>>> import numpy as np
>>> np.set_printoptions(precision=2, suppress=True, linewidth=200, floatmode="fixed")
>>> F = np.load("data.npy")
>>> print(F)
[[ -5.55 -24.69  14.33]
 [ -5.30 -24.11  14.41]
 [ -3.25 -25.56  16.96]
 [ -5.33 -25.07  14.34]
 [ -3.78 -25.23  16.34]
 [ -6.04 -26.69  16.40]
 [ -6.08 -24.70  16.08]
 [ -6.61 -25.64  15.78]
 [ -4.45 -25.23  15.39]
 [ -3.97 -25.70  14.58]
 [ -3.77 -25.11  14.28]
 [ -5.91 -25.35  17.06]
 [ -4.41 -25.70  14.91]
 [ -4.92 -25.31  15.82]
 [ -5.82 -24.66  14.13]
 [ -3.06 -23.90  16.67]
 [ -4.75 -25.82  15.59]
 [ -5.50 -25.44  15.32]
 [ -4.59 -24.05  13.92]
 [ -5.09 -25.10  13.08]]
>>> def softmax(z):
...     e = np.exp(z - z.max(axis=-1, keepdims=True))
...     return e / e.sum(axis=-1, keepdims=True)
... 
>>> print(softmax(F).sum(axis=1))
[1.00 1.00 1.00 1.00 1.00 1.00 1.00 1.00 1.00 1.00 1.00 1.00 1.00 1.00 1.00 1.00 1.00 1.00 1.00 1.00]
>>> print(np.round(softmax(F[8]), 2) + 0)
[0.00 0.00 1.00]
>>> att = F @ F.T / np.sqrt(3)
>>> print(softmax(att)[8] @ F)
[ -6.04 -26.69  16.40]
>>> print(softmax(att).round(6).argmax(axis=1))
[5 5 5 5 5 5 5 5 5 5 5 5 5 5 5 5 5 5 5 5]
>>> x = np.array([0, 1, 2])
>>> target = F @ x
>>> print(np.round(np.linalg.lstsq(F, target)[0], 2) + 0)
[0.00 1.00 2.00]
>>> print(np.round(np.linalg.pinv(F) @ F, 2) + 0)
[[1.00 0.00 0.00]
 [0.00 1.00 0.00]
 [0.00 0.00 1.00]]
>>> rng = np.random.default_rng(203)
>>> target = target + 0.1 * rng.normal(size=20)
>>> print(target)
[3.92 4.68 8.45 3.77 7.36 6.34 7.55 5.84 5.46 3.45 3.39 8.62 3.92 6.40 3.50 9.60 5.57 5.15 3.93 1.00]
>>> beta, *_ = np.linalg.lstsq(F, target)
>>> print(round(float(np.linalg.norm(target - F @ beta)), 2))
0.54
>>> print(beta.round())
[0.00 1.00 2.00]
>>> print(beta)
[0.01 1.01 2.02]
>>> print(np.round(F.T @ (target - F @ beta), 2) + 0)
[0.00 0.00 0.00]
>>> U, s, Vt = np.linalg.svd(F)
>>> print(np.argmax(s[:-1] / (s[1:] + 1e-6)) + 1)
1
>>> print(s)
[133.47   4.66   3.53]
>>> M2 = U[:, :1] @ np.diag(s[:1]) @ Vt[:1]
>>> print(np.round(np.abs(F - M2).max(), 2))
1.81
>>> print(np.round(np.linalg.norm(F - M2) / np.linalg.norm(F), 2))
0.04
>>> print(np.linalg.matrix_rank(M2))
1
>>> Xs = F - F.mean(axis=0)
>>> V = np.linalg.svd(Xs)[2][:1]
>>> M2 = Xs - Xs @ V.T @ V
>>> print((Xs @ V.T).std(axis=0))
[1.12]
>>> print(np.linalg.norm(M2, axis=1).round(6).argmax())
15
>>> proj = F @ np.linalg.solve(F.T @ F, F.T)
>>> print(np.round(np.linalg.eigvalsh(proj), 2) + 0)
[0.00 0.00 0.00 0.00 0.00 0.00 0.00 0.00 0.00 0.00 0.00 0.00 0.00 0.00 0.00 0.00 0.00 1.00 1.00 1.00]
>>> print(round(np.trace(proj), 2))
3.0
>>> M = np.load("dump.npy")
>>> print(M)
[[-1 -2  0  0  0  0]
 [-2 -3  0  0  0  0]
 [ 3 -3  0  0  0  0]
 [ 0  0 -1 -2  0  0]
 [ 0  0 -2 -3  0  0]
 [ 0  0  3 -3  0  0]
 [ 0  0  0  0 -1 -2]
 [ 0  0  0  0 -2 -3]
 [ 0  0  0  0  3 -3]]
>>> proj = M @ np.linalg.solve(M.T @ M, M.T)
>>> print(np.trace(proj))
6.0
>>> print(np.diag(proj))
[0.27 0.74 1.00 0.27 0.74 1.00 0.27 0.74 1.00]
>>> print(proj @ M[:, 4])
[ 0.00  0.00  0.00  0.00  0.00  0.00 -1.00 -2.00  3.00]
>>> print(np.round(np.linalg.eigvalsh(proj), 2) + 0)
[0.00 0.00 0.00 1.00 1.00 1.00 1.00 1.00 1.00]
